In [1]: import numpy as np

In [2]: np.set_printoptions(precision=4, suppress=True, linewidth=120)

In [3]: E = np.loadtxt("out9.csv", delimiter=",")

In [4]: E
Out[4]: 
array([[ 2., -2.,  0.,  0.,  0.,  0.,  0.,  0.],
       [-2.,  0., -2.,  0.,  0.,  0.,  0.,  0.],
       [ 0., -2.,  0., -2.,  0.,  0.,  0.,  0.],
       [ 0.,  0., -2.,  0., -2.,  0.,  0.,  0.],
       [ 0.,  0.,  0., -2.,  2., -2.,  0.,  0.],
       [ 0.,  0.,  0.,  0., -2.,  2., -2.,  0.],
       [ 0.,  0.,  0.,  0.,  0., -2.,  2., -2.],
       [ 0.,  0.,  0.,  0.,  0.,  0., -2.,  1.]])

In [5]: out = np.linalg.invert(E)
AttributeError: module 'numpy.linalg' has no attribute 'invert'


In [6]: out = np.linalg.inv(E)

In [7]: out
Out[7]: 
array([[ 0.3333, -0.1667, -0.3333,  0.1667,  0.3333,  0.1667, -0.1667, -0.3333],
       [-0.1667, -0.1667, -0.3333,  0.1667,  0.3333,  0.1667, -0.1667, -0.3333],
       [-0.3333, -0.3333,  0.3333, -0.1667, -0.3333, -0.1667,  0.1667,  0.3333],
       [ 0.1667,  0.1667, -0.1667, -0.1667, -0.3333, -0.1667,  0.1667,  0.3333],
       [ 0.3333,  0.3333, -0.3333, -0.3333,  0.3333,  0.1667, -0.1667, -0.3333],
       [ 0.1667,  0.1667, -0.1667, -0.1667,  0.1667,  0.3333, -0.3333, -0.6667],
       [-0.1667, -0.1667,  0.1667,  0.1667, -0.1667, -0.3333, -0.1667, -0.3333],
       [-0.3333, -0.3333,  0.3333,  0.3333, -0.3333, -0.6667, -0.3333,  0.3333]])

In [8]: (np.abs(out) > 1e-9).astype(int)
Out[8]: 
array([[1, 1, 1, 1, 1, 1, 1, 1],
       [1, 1, 1, 1, 1, 1, 1, 1],
       [1, 1, 1, 1, 1, 1, 1, 1],
       [1, 1, 1, 1, 1, 1, 1, 1],
       [1, 1, 1, 1, 1, 1, 1, 1],
       [1, 1, 1, 1, 1, 1, 1, 1],
       [1, 1, 1, 1, 1, 1, 1, 1],
       [1, 1, 1, 1, 1, 1, 1, 1]])

In [9]: round(float(np.linalg.det(E) * np.linalg.det(out)), 4)
Out[9]: 1.0

In [10]: x0 = np.array([5, 4, 0, 1, 3, 3, 2, 4])

In [11]: rhs = out @ x0

In [12]: rhs
Out[12]: array([ 1. , -1.5, -3. ,  1.5,  2.5, -0.5, -4.5, -5. ])

In [13]: np.linalg.solve(out, out[:, 3])
Out[13]: array([ 0., -0., -0.,  1., -0., -0., -0., -0.])

In [14]: np.round(np.linalg.solve(out, 2 * rhs), 4) + 0
Out[14]: array([10.,  8.,  0.,  2.,  6.,  6.,  4.,  8.])

In [15]: X = np.load("x.npy")

In [16]: X
Out[16]: 
array([[ 0.7125, -0.2184, -0.0646, -0.1681,  0.0351,  0.1911,  0.1822,  0.0169,  0.2128,  0.0247,  0.1966, -0.1025,
        -0.2018, -0.2611],
       [-0.2184,  0.5296, -0.2648, -0.1932, -0.0636, -0.2008, -0.0721,  0.2663, -0.0189, -0.0813,  0.3177,  0.1267,
         0.0401,  0.071 ],
       [-0.0646, -0.2648,  1.1067,  0.1763,  0.1934,  0.1783,  0.0003, -0.021 , -0.0479,  0.3208, -0.065 ,  0.0234,
        -0.5215, -0.3385],
       [-0.1681, -0.1932,  0.1763,  1.0476, -0.0575,  0.1649, -0.3627, -0.3364, -0.1807, -0.5067,  0.2461, -0.196 ,
         0.0357, -0.1476],
       [ 0.0351, -0.0636,  0.1934, -0.0575,  1.0143, -0.0114,  0.0767,  0.0837, -0.0952, -0.0419, -0.1732, -0.1054,
        -0.1232, -0.1522],
       [ 0.1911, -0.2008,  0.1783,  0.1649, -0.0114,  0.6645,  0.2424,  0.3874,  0.3672, -0.1864,  0.1674,  0.2526,
        -0.0465, -0.0022],
       [ 0.1822, -0.0721,  0.0003, -0.3627,  0.0767,  0.2424,  0.7795,  0.1503, -0.2089,  0.1821,  0.0356,  0.3322,
         0.0404,  0.087 ],
       [ 0.0169,  0.2663, -0.021 , -0.3364,  0.0837,  0.3874,  0.1503,  0.8754,  0.3359,  0.2027,  0.1762,  0.1571,
         0.1886, -0.0092],
       [ 0.2128, -0.0189, -0.0479, -0.1807, -0.0952,  0.3672, -0.2089,  0.3359,  0.8051, -0.2711,  0.0504,  0.2172,
        -0.2565,  0.0882],
       [ 0.0247, -0.0813,  0.3208, -0.5067, -0.0419, -0.1864,  0.1821,  0.2027, -0.2711,  0.9092, -0.3696, -0.2464,
         0.1974, -0.1368],
       [ 0.1966,  0.3177, -0.065 ,  0.2461, -0.1732,  0.1674,  0.0356,  0.1762,  0.0504, -0.3696,  0.9096, -0.0375,
        -0.2382,  0.1306],
       [-0.1025,  0.1267,  0.0234, -0.196 , -0.1054,  0.2526,  0.3322,  0.1571,  0.2172, -0.2464, -0.0375,  0.7658,
        -0.1936, -0.1796],
       [-0.2018,  0.0401, -0.5215,  0.0357, -0.1232, -0.0465,  0.0404,  0.1886, -0.2565,  0.1974, -0.2382, -0.1936,
         0.7541,  0.1554],
       [-0.2611,  0.071 , -0.3385, -0.1476, -0.1522, -0.0022,  0.087 , -0.0092,  0.0882, -0.1368,  0.1306, -0.1796,
         0.1554,  1.126 ]])

In [17]: np.allclose(X @ X.T, X.T @ X)
Out[17]: True
